% python3 -q
>>> import numpy as np
>>> np.set_printoptions(suppress=True, linewidth=120)
>>> def tidy(a):
...     return np.round(a, 2) + 0
... 
>>> E = np.load("test15.npy")
>>> E
array([[10. , -0.6,  0. ],
       [10. ,  0.1, -1.7],
       [ 6. , -0.5, -0.6]])
>>> # column 0 dominates
>>> rng = np.random.default_rng(94397)
>>> idx = rng.permutation(3)
>>> other = E[:, idx] * rng.choice([-1, 1], 3)
>>> other
array([[-0. , 10. , -0.6],
       [ 1.7, 10. ,  0.1],
       [ 0.6,  6. , -0.5]])
>>> left, _, Vh = np.linalg.svd(E.T @ other)
>>> tidy(left @ Vh)
array([[ 0.,  1.,  0.],
       [ 0.,  0.,  1.],
       [-1.,  0.,  0.]])
>>> tidy(np.linalg.lstsq(E, other)[0])
array([[ 0.,  1.,  0.],
       [ 0.,  0.,  1.],
       [-1.,  0.,  0.]])
>>> idx
array([2, 0, 1])
>>> m1 = np.loadtxt("data.csv", delimiter=",")
>>> m1
array([[-0.4, -0.7,  1.2, -1.3],
       [-1.3, -0.8, -0.7,  0.5],
       [ 0.2,  0.4, -0.7, -0.3],
       [-0.2, -0.2, -0.2,  0.8],
       [-0.3, -0.4,  0.6, -0.7],
       [-0.3, -1.8, -2.4, -1.7],
       [-1.8, -0.3, -0.2, -0.8],
       [ 0.4, -1.5,  1.2, -1.2],
       [ 0.4,  0.4,  0.3, -1.1],
       [ 2. , 10. , -9. ,  6. ],
       [ 0.5,  1.4, -1.3,  1.1],
       [ 0.6,  0.5,  1. , -0.5],
       [-0.9, -1.2, -0.2,  0.5]])
>>> # row 9 dominates
>>> basis = m1[[6, 2]].astype(float)
>>> for _ in range(6):
...     idx = np.linalg.norm(m1[:, None] - basis, axis=-1).argmin(axis=1)
...     basis = np.array([m1[idx == j].mean(axis=0) for j in range(2)])
... 
>>> idx
array([0, 0, 0, 0, 0, 0, 0, 0, 0, 1, 0, 0, 0])
>>> np.abs(basis[1] - basis[0]).argmax()
np.int64(1)
>>> np.bincount(idx)
array([12,  1])
>>> tidy(basis)
array([[-0.26, -0.35, -0.12, -0.39],
       [ 2.  , 10.  , -9.  ,  6.  ]])
>>> tidy(basis[1] - basis[0])
array([ 2.26, 10.35, -8.88,  6.39])
>>> x0 = np.array([-3, 1, -3, -3])
>>> rhs = m1 @ x0
>>> tidy(np.linalg.solve(m1.T @ m1, m1.T @ rhs))
array([-3.,  1., -3., -3.])
>>> try:
...     np.linalg.solve(m1, rhs)
... except np.linalg.LinAlgError as e:
...     print(repr(e))
... 
LinAlgError('Last 2 dimensions of the array must be square')
>>> rhs = rhs + 0.05 * rng.normal(size=13)
>>> tidy(rhs)
array([ 0.77,  3.7 ,  2.8 , -1.51,  0.84, 11.41,  8.13, -2.58,  1.67, 12.92,  0.6 , -2.85,  0.66])
>>> coef, *_ = np.linalg.lstsq(m1, rhs)
>>> tidy(np.linalg.norm(rhs - m1 @ coef))
np.float64(0.22)
>>> tidy(m1.T @ (rhs - m1 @ coef))
array([0., 0., 0., 0.])
>>> tidy(coef)
array([-2.99,  1.  , -3.01, -3.02])
>>> dist = np.linalg.norm(m1[:, None] - m1[None], axis=-1)
>>> tidy(np.linalg.norm(m1, axis=1))
array([ 1.94,  1.75,  0.88,  0.87,  1.05,  3.46,  2.  ,  2.3 ,  1.27, 14.87,  2.26,  1.36,  1.59])
>>> tidy(dist[:5, :5])
array([[0.  , 2.77, 2.49, 2.58, 0.91],
       [2.77, 0.  , 2.08, 1.38, 2.07],
       [2.49, 2.08, 0.  , 1.41, 1.66],
       [2.58, 1.38, 1.41, 0.  , 1.71],
       [0.91, 2.07, 1.66, 1.71, 0.  ]])
>>> (dist + 1e9 * np.eye(13)).round(6).argmin(axis=1)
array([ 4, 12,  8, 12,  0,  1,  1,  0, 11, 10,  2,  8,  1])
>>> np.flatnonzero(dist[3] < dist.mean() / 2)
array([ 1,  2,  3,  4, 12])
>>> np.linalg.matrix_rank(dist ** 2)
np.int64(6)
>>> dist[3].round(6).argsort(kind="stable")[:4]
array([ 3, 12,  1,  2])
>>> Xs = m1 - m1.mean(axis=0)
>>> evecs = np.linalg.svd(Xs)[2][:1]
>>> other = Xs - Xs @ evecs.T @ evecs
>>> tidy(np.diag(evecs.T @ evecs))
array([0.02, 0.46, 0.34, 0.18])
>>> tidy(np.linalg.norm(other) / np.linalg.norm(Xs))
np.float64(0.31)
>>> tidy(np.cov(Xs @ evecs.T, rowvar=False))
np.float64(19.02)
>>> W0 = np.minimum.outer(np.arange(1, 5), np.arange(1, 5)) * 2
>>> W0
array([[2, 2, 2, 2],
       [2, 4, 4, 4],
       [2, 4, 6, 6],
       [2, 4, 6, 8]])
>>> tidy(np.linalg.norm(W0, "nuc"))
np.float64(20.0)
>>> tidy(np.linalg.norm(W0, 1)), tidy(np.linalg.norm(W0, np.inf))
(np.float64(20.0), np.float64(20.0))
>>> tidy(np.linalg.norm(W0, 2))
np.float64(16.58)
>>> tidy(np.linalg.norm(W0, axis=0))
array([ 4.  ,  7.21,  9.59, 10.95])
>>> tidy(np.linalg.norm(W0) ** 2 / np.linalg.norm(W0, 2) ** 2)
np.float64(1.02)
>>> np.linalg.norm(W0, axis=1).argmax()
np.int64(3)
>>> feats = np.load("x.npy")
>>> feats
array([[ 5.,  1.,  0.,  0.,  0.],
       [ 1.,  5.,  1.,  0.,  0.],
       [ 4., -2.,  3.,  0.,  0.],
       [ 0.,  0.,  0.,  2.,  1.],
       [ 0.,  0.,  0.,  0.,  5.]])
>>> feats[0] @ feats[1]
np.float64(10.0)
>>> tidy(np.linalg.norm(feats, axis=0))
array([6.48, 5.48, 3.16, 2.  , 5.1 ])
>>> tidy(np.linalg.norm(feats[0] - feats[1]))
np.float64(5.74)
>>> tidy(np.linalg.norm(feats[0], 1)), tidy(np.linalg.norm(feats[0], np.inf))
(np.float64(6.0), np.float64(5.0))
>>> proj = np.triu(np.array([[-2, 0, 0, -2, -2],
...     [0, 3, 0, 3, -3],
...     [-3, -2, -2, 1, 0],
...     [0, -2, 1, -3, 0],
...     [3, 3, -1, -3, -2]]), 1) + np.eye(5)
>>> other = proj @ feats @ np.linalg.inv(proj)
>>> np.linalg.matrix_rank(other)
np.int64(5)
>>> other
array([[ 5.,  1.,  0.,  3.,  1.],
       [ 1.,  5.,  1., -8.,  5.],
       [ 4., -2.,  3., 13.,  3.],
       [ 0.,  0.,  0.,  2.,  1.],
       [ 0.,  0.,  0.,  0.,  5.]])
>>> blk = np.stack([feats, -1 * feats, feats[::-1]])
>>> blk.shape
(3, 5, 5)
>>> np.einsum("bij,cij->bc", blk, blk)
array([[ 112., -112.,   29.],
       [-112.,  112.,  -29.],
       [  29.,  -29.,  112.]])
>>> np.linalg.matrix_rank(blk)
array([5, 5, 5])
>>> r0 = np.array([0, 1, 0, 1, 1])
>>> other = feats + np.outer(r0, np.eye(5)[1])
>>> tidy(np.linalg.det(other) / np.linalg.det(feats)), tidy(1 + np.linalg.solve(feats, r0)[1])
(np.float64(1.17), np.float64(1.17))
>>> np.linalg.matrix_rank(other - feats)
np.int64(1)
>>> other
array([[ 5.,  1.,  0.,  0.,  0.],
       [ 1.,  6.,  1.,  0.,  0.],
       [ 4., -2.,  3.,  0.,  0.],
       [ 0.,  1.,  0.,  2.,  1.],
       [ 0.,  1.,  0.,  0.,  5.]])
>>> x0 = np.array([2, 0, 4, 3, 0])
>>> rhs = other @ x0
>>> rhs
array([10.,  6., 20.,  6.,  0.])
>>> tidy(np.linalg.solve(other, rhs))
array([2., 0., 4., 3., 0.])
>>> J = np.array([[1.3, -1.5], [0.6, -0.4], [-1.2, 0.1]])
>>> J[1] = J[0] + 0.1 * rng.normal(size=2)
>>> tidy(J)
array([[ 1.3 , -1.5 ],
       [ 1.37, -1.53],
       [-1.2 ,  0.1 ]])
>>> x0 = np.array([9, 5])
>>> (J @ x0).argmax()
np.int64(1)
>>> tidy(J @ np.eye(2)[1])
array([-1.5 , -1.53,  0.1 ])
>>> tidy(J * x0)
array([[ 11.7 ,  -7.5 ],
       [ 12.36,  -7.67],
       [-10.8 ,   0.5 ]])
>>> np.linalg.norm(J @ x0) <= np.linalg.norm(J, 2) * np.linalg.norm(x0) + 1e-9
np.True_
>>> np.sign((J @ x0).round(6))
array([ 1.,  1., -1.])
>>> tidy(J @ (2 * x0))
array([  8.4 ,   9.39, -20.6 ])
>>> tidy((J * x0).sum(axis=1))
array([  4.2 ,   4.69, -10.3 ])
>>> tidy(np.einsum("ij,j->i", J, x0))
array([  4.2 ,   4.69, -10.3 ])
>>> x0 @ J
Traceback (most recent call last):
  File "<python-input-90>", line 1, in <module>
    x0 @ J
    ~~~^~~
ValueError: matmul: Input operand 1 has a mismatch in its core dimension 0, with gufunc signature (n?,k),(k,m?)->(n?,m?) (size 3 is different from 2)
>>> other = np.array([[2, 3, 2], [-4, -4, 4], [5, 1, -2], [3, -2, -4], [3, -4, -4]])
>>> np.einsum("ij,ij->i", feats, feats)
array([26., 27., 29.,  5., 25.])
>>> np.linalg.matrix_rank(np.vstack([feats, other.T]))
np.int64(5)
>>> np.einsum("ik,kj->ij", feats, other)
array([[  6.,  11.,  14.],
       [-13., -16.,  20.],
       [ 31.,  23.,  -6.],
       [  9.,  -8., -12.],
       [ 15., -20., -20.]])
>>> other = np.c_[J[:, :1] @ np.array([[1]]), np.array([0, 4, 0])]
>>> tidy(other)
array([[ 1.3 ,  0.  ],
       [ 1.37,  4.  ],
       [-1.2 ,  0.  ]])
>>> tidy(np.linalg.norm(other - J @ np.linalg.lstsq(J, other)[0], axis=0))
array([0. , 2.8])
>>> arr = np.load("m.npy")
>>> arr
array([[-1, -6, -6, -1,  4],
       [-7,  4,  2,  9, -4],
       [-7, -1, -2, -4, -6],
       [-6,  4, -4, -8, -4]])
>>> left, sig, Vh = np.linalg.svd(arr, full_matrices=False)
>>> tidy(left.T @ arr @ Vh.T)
array([[15.33,  0.  ,  0.  ,  0.  ],
       [ 0.  , 13.9 ,  0.  ,  0.  ],
       [ 0.  ,  0.  ,  8.21,  0.  ],
       [ 0.  ,  0.  ,  0.  ,  3.81]])
>>> tidy(Vh @ Vh.T)
array([[1., 0., 0., 0.],
       [0., 1., 0., 0.],
       [0., 0., 1., 0.],
       [0., 0., 0., 1.]])
>>> tidy(left.T @ left)
array([[1., 0., 0., 0.],
       [0., 1., 0., 0.],
       [0., 0., 1., 0.],
       [0., 0., 0., 1.]])
>>> left.shape, sig.shape, Vh.shape
((4, 4), (4,), (4, 5))
>>> tidy(np.sqrt((sig ** 2).sum())), tidy(np.linalg.norm(arr))
(np.float64(22.58), np.float64(22.58))
>>> np.allclose(left * sig @ Vh, arr)
True
>>> x0 = np.array([2, -4, -2, 1, 3])
>>> a = np.maximum(arr @ x0, 0)
>>> np.tanh(arr @ x0)
array([ 1., -1., -1., -1.])
>>> arr * (a > 1e-9)[:, None]
array([[-1, -6, -6, -1,  4],
       [ 0,  0,  0,  0,  0],
       [ 0,  0,  0,  0,  0],
       [ 0,  0,  0,  0,  0]])
>>> np.maximum(arr @ (3 * x0), 0)
array([135,   0,   0,   0])
>>> np.flatnonzero(a > 1e-9)
array([0])
>>> np.maximum(arr @ x0, 0) - np.maximum(-arr @ x0, 0)
array([ 45, -37, -28, -40])
>>> tidy(np.linalg.svd(arr, compute_uv=False))
array([15.33, 13.9 ,  8.21,  3.81])
>>> arr - arr[0]
array([[  0,   0,   0,   0,   0],
       [ -6,  10,   8,  10,  -8],
       [ -6,   5,   4,  -3, -10],
       [ -5,  10,   2,  -7,  -8]])
>>> np.linalg.matrix_rank(arr)
np.int64(4)
>>> np.unravel_index(np.abs(arr).argmax(), arr.shape)
(np.int64(1), np.int64(3))
>>> np.abs(arr).max()
np.int64(9)
>>> arr[:, 5]
Traceback (most recent call last):
  File "<python-input-119>", line 1, in <module>
    arr[:, 5]
    ~~~^^^^^^
IndexError: index 5 is out of bounds for axis 1 with size 5
>>> arr.sum(axis=0)
array([-21,   1, -10,  -4, -10])
>>> M = np.array([[6, -11, 7], [12, -15, 3], [12, -15, 3], [5, -8, 4], [6, -11, 7]])
>>> # row 2 repeats row 1
>>> W = np.array([[2, 1, -1, 2, -1], [-1, 3, 2, -3, 1], [1, 0, 0, -3, -1]])
>>> coef = np.array([4, 4, 3, 5, 4])
>>> H = np.maximum(M @ W + coef, 0)
>>> np.linalg.matrix_rank(H)
np.int64(2)
>>> (H > 0).mean(axis=0)
array([1., 0., 0., 1., 0.])
>>> basis = np.array([[-2, 1, -1], [1, -1, 1], [0, 0, -2], [2, 1, 2], [1, 1, 1]])
>>> W @ basis
array([[ 0,  2,  4],
       [ 0, -6, -5],
       [-9, -3, -8]])
>>> (H @ basis).round(6).argmax(axis=1)
array([1, 1, 1, 1, 1])
